% ipython --no-banner

In [1]: import numpy as np

In [2]: np.set_printoptions(precision=1, suppress=True, linewidth=200)

In [3]: A = np.loadtxt("arr.csv", delimiter=",")

In [4]: print(A)
[[ 11.4   6.9   4.3  12.4 -13.9  13.5  11.5  -4.3   7.7]
 [ -3.7 -14.5  18.2   1.7  -4.6 -13.4  -4.6  -5.2  -5.1]
 [ -5.6 -13.9  17.3   0.4  -5.  -11.7  -5.5  -5.8  -1.8]
 [ 10.7   5.4   5.7  13.1 -12.1  12.3  11.9  -4.    8.6]
 [ 11.3   5.9   3.4  12.7 -14.9  11.5   9.2  -1.5   6.3]
 [  9.1   4.8   3.5  11.2 -12.5  11.9  10.9  -3.5   6.8]
 [ -3.1 -14.4  17.6  -1.   -6.6 -10.9  -4.8  -4.1  -4.2]
 [ -4.3 -14.7  16.    0.5  -5.3  -9.5  -6.3  -5.2  -4.7]
 [ 12.1   8.2   3.8  11.6 -15.3  12.9   9.6  -1.6   9.4]
 [ -4.  -17.   18.1   0.1  -5.1 -11.1  -5.1  -3.9  -6.3]
 [ -4.2 -15.   17.7   1.3  -5.4 -10.1  -5.6  -5.9  -4.1]
 [ -4.1 -15.5  18.3   0.9  -5.7 -11.1  -6.6  -6.1  -4.2]
 [ -3.4 -15.6  17.3   1.8  -6.  -12.1  -5.8  -5.   -4.1]
 [ 10.6   5.6   4.1  10.7 -13.6  11.1  11.8  -6.4   8.5]
 [ 10.8   6.7   4.5  12.5 -12.2  13.2  10.4  -2.8   8.1]
 [  8.7   5.2   3.8  11.7 -16.   11.6   9.9  -2.9   8.3]
 [ 11.3   5.3   3.4  12.1 -15.4  11.8  13.   -2.    6. ]
 [ -5.1 -13.4  19.2   0.9  -4.9  -9.8  -8.4  -4.6  -3.5]
 [ 11.2   5.3   4.2  11.9 -14.5  11.   10.8  -1.6   6.8]
 [ -5.  -12.9  17.7   0.3  -5.8 -10.6  -6.4  -5.8  -3. ]
 [ -3.3 -13.3  19.9   1.7  -7.  -13.6  -5.9  -4.7  -3.2]
 [ 10.4   5.6   4.1  12.9 -14.3  11.6  10.5  -5.2   5.9]
 [ 10.9   3.8   4.7  12.5 -13.3  11.4  10.8  -2.7   9.3]
 [ 11.7   6.5   3.7  11.8 -13.4  12.3  10.7  -2.4   7.3]
 [ 11.3   5.9   3.3  12.2 -14.3  12.7  13.3  -3.    6.5]
 [ -3.2 -15.   16.6   1.   -4.1 -12.5  -7.1  -6.   -3.7]
 [ 10.8   6.2   3.4  11.1 -15.1  10.9   9.3  -3.2   7.5]
 [ -4.1 -14.8  16.2   1.4  -4.6 -10.2  -4.8  -3.7  -3.6]
 [ -4.7 -15.   18.7   1.5  -7.3 -10.5  -4.4  -5.   -3.7]
 [ 12.5   5.5   4.   11.3 -14.1  11.9  12.4  -1.9   6.5]
 [ -5.5 -14.3  18.1   0.5  -5.4 -11.1  -6.3  -6.1  -2.9]]

In [5]: vec = np.array([-1, -1, -2, 1, -2, 1, -2, -1, 2])

In [6]: rhs = A @ vec

In [7]: beta, lr = np.zeros(9), 1 / np.linalg.norm(A, 2) ** 2

In [8]: for i in range(200):
   ...:     beta -= lr * A.T @ (A @ beta - rhs)
   ...:     if i % 50 == 0: print(i, round(np.linalg.norm(A @ beta - rhs), 1))
   ...: 
0 27.2
50 21.2
100 18.9
150 17.0

In [9]: print(beta)
[-0.3  0.3 -0.2  0.4 -0.8  0.6 -0.6 -0.5  0.9]

In [10]: print(np.round(np.linalg.cond(A), 1))
36.4
